% python3 -q
>>> import numpy as np
>>> from numpy import linalg as LA
>>> np.set_printoptions(suppress=True, linewidth=100)
>>> def rnd(a):
...     return np.round(a, 3) + 0
... 
>>> m1 = np.array([[0, 1, 0, 0, 1], [5, 1, 0, 4, 5], [-5, 0, 0, -4, -4]])
>>> U, s, Vt = LA.svd(m1)
>>> rnd(s)
array([11.119,  1.542,  0.   ])
>>> B = U[:, :2] @ np.diag(s[:2]) @ Vt[:2]
>>> rnd(LA.norm(m1 - B) / LA.norm(m1))
np.float64(0.0)
>>> rnd(np.abs(m1 - B).max())
np.float64(0.0)
>>> rnd(LA.norm(m1 - B, 2)), rnd(s[2])
(np.float64(0.0), np.float64(0.0))
>>> f = np.array([2, 0, 2])
>>> np.cross(m1[0, :3], m1[1, :3])
array([ 0,  0, -5])
>>> t3 = np.stack([m1, 4 * m1, m1[::-1]])
>>> t3.sum(axis=0)
array([[ -5,   5,   0,  -4,   1],
       [ 30,   6,   0,  24,  30],
       [-25,   1,   0, -20, -19]])
>>> t3.shape
(3, 3, 5)
>>> (t3 @ m1.T).shape
(3, 3, 3)
>>> B = np.array([[0, -3, 0, 1]])
>>> E = np.block([[np.zeros((1, 1)), B], [B.T, np.zeros((4, 4))]])
>>> E
array([[ 0.,  0., -3.,  0.,  1.],
       [ 0.,  0.,  0.,  0.,  0.],
       [-3.,  0.,  0.,  0.,  0.],
       [ 0.,  0.,  0.,  0.,  0.],
       [ 1.,  0.,  0.,  0.,  0.]])
>>> ev, evecs = LA.eigh(E)
>>> rnd(LA.eigvalsh(E + 2 * np.eye(5)))
array([-1.162,  2.   ,  2.   ,  2.   ,  5.162])
>>> ev.sum(), np.trace(E)
(np.float64(0.0), np.float64(0.0))
>>> rnd(LA.eigvalsh(E @ E))
array([ 0.,  0.,  0., 10., 10.])
>>> np.unique(ev.round(6) + 0, return_counts=True)[1]
array([1, 3, 1])
>>> rank = LA.matrix_rank(E)
>>> rank
np.int64(2)
>>> N = LA.svd(E)[2][rank:].T
>>> [int(LA.matrix_rank(E[:i])) for i in range(1, len(E) + 1)]
[1, 1, 2, 2, 2]
>>> rnd(E @ N)
array([[0., 0., 0.],
       [0., 0., 0.],
       [0., 0., 0.],
       [0., 0., 0.],
       [0., 0., 0.]])
>>> LA.matrix_rank(E.T @ E), LA.matrix_rank(E @ E.T)
(np.int64(2), np.int64(2))
>>> [int(LA.matrix_rank(E[:, :j + 1])) for j in range(5)]
[1, 1, 2, 2, 2]
>>> rnd(N @ N.T)
array([[0. , 0. , 0. , 0. , 0. ],
       [0. , 1. , 0. , 0. , 0. ],
       [0. , 0. , 0.1, 0. , 0.3],
       [0. , 0. , 0. , 1. , 0. ],
       [0. , 0. , 0.3, 0. , 0.9]])
>>> N.shape
(5, 3)
>>> np.allclose(E @ N, 0)
True
>>> U, s, Vt = LA.svd(E)
>>> evecs = Vt[:(s > 1e-8).sum()]
>>> rng = np.random.default_rng(85143)
>>> vec = E[2] + -1 * E[4] + rng.integers(2) * np.eye(5)[2]
>>> vec
array([-4.,  0.,  0.,  0.,  0.])
>>> np.allclose(evecs.T @ evecs @ vec, vec)
True
>>> rnd(np.diag(evecs.T @ evecs))
array([1. , 0. , 0.9, 0. , 0.1])
>>> rnd(evecs.T @ evecs)
array([[ 1. ,  0. ,  0. ,  0. ,  0. ],
       [ 0. ,  0. ,  0. ,  0. ,  0. ],
       [ 0. ,  0. ,  0.9,  0. , -0.3],
       [ 0. ,  0. ,  0. ,  0. ,  0. ],
       [ 0. ,  0. , -0.3,  0. ,  0.1]])
>>> rnd(LA.norm(vec - evecs.T @ evecs @ vec))
np.float64(0.0)
>>> LA.matrix_rank(np.vstack([E, vec]))
np.int64(2)
>>> U, s, Vt = LA.svd(E)
>>> np.argmax(s[:-1] / (s[1:] + 1e-6)) + 1
np.int64(2)
>>> rnd(s)
array([3.162, 3.162, 0.   , 0.   , 0.   ])
>>> B = U[:, :2] @ np.diag(s[:2]) @ Vt[:2]
>>> rnd(np.abs(E - B).max())
np.float64(0.0)
>>> LA.matrix_rank(B)
np.int64(2)
>>> rnd(B)
array([[ 0.,  0., -3.,  0.,  1.],
       [ 0.,  0.,  0.,  0.,  0.],
       [-3.,  0.,  0.,  0.,  0.],
       [ 0.,  0.,  0.,  0.,  0.],
       [ 1.,  0.,  0.,  0.,  0.]])
>>> rnd(LA.norm(E - B) / LA.norm(E))
np.float64(0.0)
>>> rnd(np.trace(LA.pinv(E) @ E))
np.float64(2.0)
>>> np.unique(E.round(6), axis=0).shape
(4, 5)
>>> rnd(E @ LA.pinv(E) @ E)
array([[ 0.,  0., -3.,  0.,  1.],
       [ 0.,  0.,  0.,  0.,  0.],
       [-3.,  0.,  0.,  0.,  0.],
       [ 0.,  0.,  0.,  0.,  0.],
       [ 1.,  0.,  0.,  0.,  0.]])
>>> feats = np.loadtxt("case16.csv", delimiter=",")
>>> feats
array([[ 0.693,  0.325, -2.98 ],
       [ 0.   , -0.7  ,  1.   ],
       [-0.1  , -1.7  , -0.8  ],
       [ 0.7  ,  0.3  , -3.   ],
       [-1.1  ,  0.2  , -0.3  ]])
>>> B = np.c_[feats[:, :2] @ np.array([[-4, 2], [4, 3]]), np.array([2, 3, 1, 0, 0])]
>>> rnd(B)
array([[-1.472,  2.361,  2.   ],
       [-2.8  , -2.1  ,  3.   ],
       [-6.4  , -5.3  ,  1.   ],
       [-1.6  ,  2.3  ,  0.   ],
       [ 5.2  , -1.6  ,  0.   ]])
>>> LA.matrix_rank(B)
np.int64(3)
>>> LA.matrix_rank(np.c_[feats, B])
np.int64(4)
>>> rnd(LA.lstsq(feats, B[:, 0])[0])
array([-4.,  4.,  0.])
>>> rnd(LA.norm(B - feats @ LA.lstsq(feats, B)[0], axis=0))
array([0.   , 0.   , 3.112])
>>> vec = np.array([0, 3, 2])
>>> rhs = feats @ vec
>>> rnd(LA.lstsq(feats, rhs)[0])
array([0., 3., 2.])
>>> rnd(rhs)
array([-4.985, -0.1  , -6.7  , -5.1  ,  0.   ])
>>> rhs = rhs + 0.1 * rng.normal(size=5)
>>> rnd(rhs)
array([-4.965, -0.023, -6.551, -5.065, -0.163])
>>> c, *_ = LA.lstsq(feats, rhs)
>>> rnd(c)
array([0.127, 2.901, 2.01 ])
>>> rnd(feats.T @ (rhs - feats @ c))
array([0., 0., 0.])
>>> ev, evecs = LA.eigh(E)
>>> vec = np.array([2, 1, 0, 2, 3])
>>> rnd(evecs * np.maximum(ev, 0) @ evecs.T)
array([[ 1.581,  0.   , -1.5  ,  0.   ,  0.5  ],
       [ 0.   ,  0.   ,  0.   ,  0.   ,  0.   ],
       [-1.5  ,  0.   ,  1.423,  0.   , -0.474],
       [ 0.   ,  0.   ,  0.   ,  0.   ,  0.   ],
       [ 0.5  ,  0.   , -0.474,  0.   ,  0.158]])
>>> F = np.load("mat.npy")
>>> F
array([[ 4.732,  0.598, -0.359,  0.797,  1.219],
       [-1.768, -1.122,  3.541, -1.501,  2.413],
       [-1.499,  2.139, -1.574, -0.215, -3.956],
       [ 0.241,  4.139,  0.28 ,  1.601,  2.274],
       [-1.806,  1.16 ,  1.979, -2.968, -2.77 ],
       [ 0.488, -0.443, -3.167, -3.56 ,  1.365],
       [-2.224,  4.386, -0.02 , -0.714,  0.553],
       [-0.416,  2.969, -3.714,  0.895, -1.191],
       [ 3.212, -1.201,  2.083, -2.767,  1.115],
       [ 1.814, -0.13 , -0.217,  2.036,  4.183],
       [ 3.766,  0.014, -3.16 ,  0.628,  0.659],
       [ 1.354,  3.468,  3.163, -0.387, -0.993],
       [ 0.4  ,  4.367,  2.334,  0.533, -0.187],
       [ 1.699,  0.279, -0.608, -0.534,  4.624],
       [-1.109, -3.476, -3.023,  1.226, -1.024],
       [-0.195,  2.668, -0.155,  3.931,  1.539],
       [-1.787,  3.386, -0.867, -2.753, -1.419],
       [ 3.047,  0.487, -1.003, -0.957,  3.682],
       [ 1.472, -1.09 , -1.321, -4.362,  0.934],
       [-0.703, -0.384, -3.109, -0.221,  3.827],
       [ 4.318,  1.532,  0.769, -0.627,  1.74 ],
       [-1.729,  3.932,  1.754, -1.63 , -0.903],
       [-3.148, -1.943, -0.39 ,  2.156, -2.551],
       [-1.479, -0.988,  4.171,  0.015,  2.107],
       [-2.793,  1.717, -1.08 , -3.063,  1.924],
       [-2.581,  0.972, -1.704,  3.771,  0.523],
       [-1.033,  1.792, -3.832,  2.337,  0.76 ],
       [ 3.535,  1.396, -2.811,  0.849,  1.391],
       [ 1.527,  2.773, -1.535,  2.788, -2.202],
       [-0.325,  2.195,  0.805,  2.727, -3.463],
       [ 0.353, -1.466, -4.311,  2.035,  0.022]])
>>> dist = LA.norm(F[:, None] - F[None], axis=-1)
>>> dist.mean(axis=1).argmax()
np.int64(22)
>>> LA.matrix_rank(dist ** 2)
np.int64(7)
>>> np.flatnonzero(dist[24] < dist.mean() / 2)
array([24])
>>> np.unravel_index(dist.round(6).argmax(), dist.shape)
(np.int64(8), np.int64(25))
>>> rnd(LA.norm(F, axis=1))
array([5.   , 5.   , 5.   , 5.   , 5.001, 5.   , 5.   , 5.   , 5.   , 5.   , 5.   , 5.   , 5.   ,
       5.   , 5.   , 5.   , 5.   , 5.   , 5.   , 5.   , 5.   , 5.   , 4.999, 5.   , 5.   , 5.   ,
       5.   , 5.   , 5.   , 5.   , 5.   ])
>>> dist.shape
(31, 31)
>>> (dist + 1e9 * np.eye(31)).round(6).argmin(axis=1)
array([20, 23, 16, 15, 21, 18, 21, 26, 20, 13, 27, 12, 11, 17, 30,  3, 21, 13,  5, 13,  0,  6, 14,
        1, 16, 26,  7, 10, 29, 28, 14])
>>> Xc = F - F.mean(axis=0)
>>> evecs = LA.svd(Xc)[2][:3]
>>> B = Xc - Xc @ evecs.T @ evecs
>>> rnd((Xc @ evecs.T).std(axis=0))
array([2.639, 2.448, 2.077])
>>> rnd(B.std(axis=0))
array([1.046, 1.12 , 0.948, 1.041, 1.247])
>>> O, Rm = LA.qr(F)
>>> rnd(O.T @ O)
array([[1., 0., 0., 0., 0.],
       [0., 1., 0., 0., 0.],
       [0., 0., 1., 0., 0.],
       [0., 0., 0., 1., 0.],
       [0., 0., 0., 0., 1.]])
>>> rnd(abs(Rm[0, 0])), rnd(LA.norm(F[:, 0]))
(np.float64(12.241), np.float64(12.241))
>>> proj = F @ LA.solve(F.T @ F, F.T)
>>> rnd(LA.eigvalsh(proj))
array([0., 0., 0., 0., 0., 0., 0., 0., 0., 0., 0., 0., 0., 0., 0., 0., 0., 0., 0., 0., 0., 0., 0.,
       0., 0., 0., 1., 1., 1., 1., 1.])
>>> LA.matrix_rank(np.eye(31) - proj)
np.int64(26)
>>> Xc = F - F.mean(axis=0)
>>> U, s, Vt = LA.svd(Xc, full_matrices=False)
>>> rnd(s)
array([14.692, 13.629, 11.562,  9.975,  9.106])
>>> rnd(np.abs(Vt[-1]))
array([0.427, 0.564, 0.351, 0.176, 0.588])
>>> M = np.loadtxt("data.csv", delimiter=",")
>>> rnd(M)
array([[-0.393, -0.835,  0.385],
       [ 0.729, -0.028,  0.684],
       [-0.561,  0.549,  0.62 ]])
>>> vec = np.array([1, -2, -2])
>>> rhs = M @ vec
>>> rnd(rhs)
array([ 0.509, -0.584, -2.898])
>>> rnd(LA.solve(M, -1 * rhs))
array([-1.,  2.,  2.])
>>> rnd(LA.solve(M, M[:, 1]))
array([0., 1., 0.])
>>> rnd(LA.norm(M, axis=0))
array([1., 1., 1.])
>>> rnd(LA.pinv(M))
array([[-0.393,  0.729, -0.561],
       [-0.835, -0.028,  0.549],
       [ 0.385,  0.684,  0.62 ]])
>>> rnd(M @ M.T)
array([[1., 0., 0.],
       [0., 1., 0.],
       [0., 0., 1.]])
>>> proj = feats @ LA.solve(feats.T @ feats, feats.T)
>>> rnd(proj @ feats[:, 2])
array([-2.98,  1.  , -0.8 , -3.  , -0.3 ])
>>> rnd((np.eye(5) - proj) @ feats)
array([[0., 0., 0.],
       [0., 0., 0.],
       [0., 0., 0.],
       [0., 0., 0.],
       [0., 0., 0.]])
>>> rnd(LA.eigvalsh(proj))
array([0., 0., 1., 1., 1.])
>>> rnd(np.trace(proj))
np.float64(3.0)
>>> np.allclose(proj @ proj, proj)
True
>>> data = np.array([[0, 0, -3, -3, 6],
...     [0, 0, -2, -2, 4],
...     [0, 0, -2, -2, 4],
...     [0, 0, 1, 1, -2],
...     [0, 0, 1, 1, -2],
...     [0, 0, -2, -2, 4]])
>>> ang = np.radians(72)
>>> Rm = np.eye(5)
>>> Rm[3, 3] = Rm[0, 0] = np.cos(ang)
>>> Rm[3, 0], Rm[0, 3] = -np.sin(ang), np.sin(ang)
>>> rnd(Rm)
array([[ 0.309,  0.   ,  0.   ,  0.951,  0.   ],
       [ 0.   ,  1.   ,  0.   ,  0.   ,  0.   ],
       [ 0.   ,  0.   ,  1.   ,  0.   ,  0.   ],
       [-0.951,  0.   ,  0.   ,  0.309,  0.   ],
       [ 0.   ,  0.   ,  0.   ,  0.   ,  1.   ]])
>>> B = data @ Rm.T
>>> rnd(LA.svd(data, compute_uv=False)), rnd(LA.svd(B, compute_uv=False))
(array([11.747,  0.   ,  0.   ,  0.   ,  0.   ]), array([11.747,  0.   ,  0.   ,  0.   ,  0.   ]))
>>> np.allclose(data @ data.T, B @ B.T)
True
